% ipython --no-banner

In [1]: import numpy as np

In [2]: from numpy import linalg as LA

In [3]: np.set_printoptions(precision=3, suppress=True, linewidth=100)

In [4]: def rnd(a):
   ...:     return np.round(a, 3) + 0
   ...: 

In [5]: s = 3 * 0.5 ** np.arange(4)

In [6]: rng = np.random.default_rng(9362)

In [7]: m1 = rng.normal(size=(25, 4)) * rng.permutation(s)

In [8]: print(rnd(m1))
[[ 0.329  0.496 -0.151  0.805]
 [ 0.236 -0.086  0.914  1.001]
 [-0.271  7.089  0.107  0.745]
 [-0.232  1.149 -0.237  0.341]
 [ 0.717 -0.527  0.483  1.114]
 [-0.244  0.876  0.526 -0.353]
 [-0.069  1.891  1.259  0.768]
 [ 0.111  1.1   -1.765  0.361]
 [-0.023 10.261  0.484 -0.17 ]
 [ 0.776 -3.245  0.179 -0.448]
 [-0.438  0.804  1.537  1.332]
 [-0.17   4.913 -2.162  0.836]
 [ 0.181 -2.685 -4.027  0.27 ]
 [ 0.054  0.888 -4.682 -0.735]
 [ 0.036  3.144 -0.046 -0.059]
 [ 0.003  0.664  0.317  1.177]
 [ 0.114 -5.325  0.073  0.236]
 [ 0.297  2.023 -2.429  0.479]
 [ 0.344 -3.348  1.006 -0.152]
 [-0.363  4.763 -0.771  0.483]
 [ 0.381  3.324 -1.024 -0.101]
 [-0.11   3.032  0.823  0.192]
 [-0.244  4.26   2.084 -0.171]
 [ 0.458  2.72   1.37  -0.365]
 [-0.123  1.355  0.572 -1.552]]

In [9]: A2 = np.c_[m1[:, :2] @ np.array([[5, -2], [4, 0]]), np.array([-1, -4, 0, -4, 3, 0, 4, 4, 5, -2, -1, 3, -3, -4, 3, -2, 0, -5, -4, -5, -5, -3, -3, 2, 4])]

In [10]: print(rnd(A2))
[[  3.626  -0.657  -1.   ]
 [  0.835  -0.472  -4.   ]
 [ 26.998   0.542   0.   ]
 [  3.435   0.464  -4.   ]
 [  1.477  -1.434   3.   ]
 [  2.282   0.488   0.   ]
 [  7.223   0.137   4.   ]
 [  4.952  -0.221   4.   ]
 [ 40.93    0.046   5.   ]
 [ -9.098  -1.552  -2.   ]
 [  1.029   0.875  -1.   ]
 [ 18.798   0.341   3.   ]
 [ -9.836  -0.361  -3.   ]
 [  3.823  -0.108  -4.   ]
 [ 12.752  -0.071   3.   ]
 [  2.674  -0.007  -2.   ]
 [-20.731  -0.228   0.   ]
 [  9.578  -0.594  -5.   ]
 [-11.669  -0.689  -4.   ]
 [ 17.238   0.726  -5.   ]
 [ 15.2    -0.762  -5.   ]
 [ 11.576   0.221  -3.   ]
 [ 15.821   0.488  -3.   ]
 [ 13.167  -0.916   2.   ]
 [  4.804   0.247   4.   ]]

In [11]: print(rnd(LA.norm(LA.qr(m1)[0].T @ A2, axis=0) ** 2 / ((A2 ** 2).sum(axis=0) + 1e-12)))
[1.   1.   0.11]

In [12]: print(rnd(LA.norm(A2 - m1 @ LA.lstsq(m1, A2)[0], axis=0)))
[ 0.     0.    15.786]

In [13]: print(LA.matrix_rank(A2))
3

In [14]: vec = np.array([-3, 3, 0, -2])

In [15]: target = m1 @ vec

In [16]: print(rnd(LA.solve(m1.T @ m1, m1.T @ target)))
[-3.  3.  0. -2.]

In [17]: target = target + 0.02 * rng.normal(size=25)

In [18]: print(rnd(target))
[ -1.135  -2.961  20.594   3.501  -5.961   4.054   4.319   2.233  31.209 -11.168   1.053  13.548
  -9.131   3.974   9.431  -0.358 -16.792   4.225 -10.789  14.381   9.031   9.04   13.854   7.523
   7.532]

In [19]: beta, *_ = LA.lstsq(m1, target)

In [20]: print(rnd(m1.T @ (target - m1 @ beta)))
[0. 0. 0. 0.]

In [21]: print(rnd(LA.norm(target - m1 @ beta)))
0.077

In [22]: data = np.loadtxt("test13.csv", delimiter=",")

In [23]: print(data)
[[-3.  2. -1.  1.  0.]
 [ 1. -2. -1.  0.  2.]
 [ 1. -2. -1.  0.  2.]]

In [24]: # rows 1 and 2 are equal

In [25]: left, s, VT = LA.svd(data)

In [26]: evecs = VT[:(s > 1e-8).sum()]

In [27]: vec = data[2] + 4 * data[0] + rng.integers(2) * np.eye(5)[4]

In [28]: print(vec)
[-11.   6.  -5.   4.   2.]

In [29]: print(rnd(LA.norm(vec - evecs.T @ evecs @ vec)))
0.0

In [30]: print(np.allclose(evecs.T @ evecs @ vec, vec))
True

In [31]: print(rnd(evecs.T @ evecs))
[[ 0.605 -0.368  0.237 -0.211 -0.053]
 [-0.368  0.456  0.088  0.07  -0.316]
 [ 0.237  0.088  0.325 -0.14  -0.368]
 [-0.211  0.07  -0.14   0.088  0.105]
 [-0.053 -0.316 -0.368  0.105  0.526]]
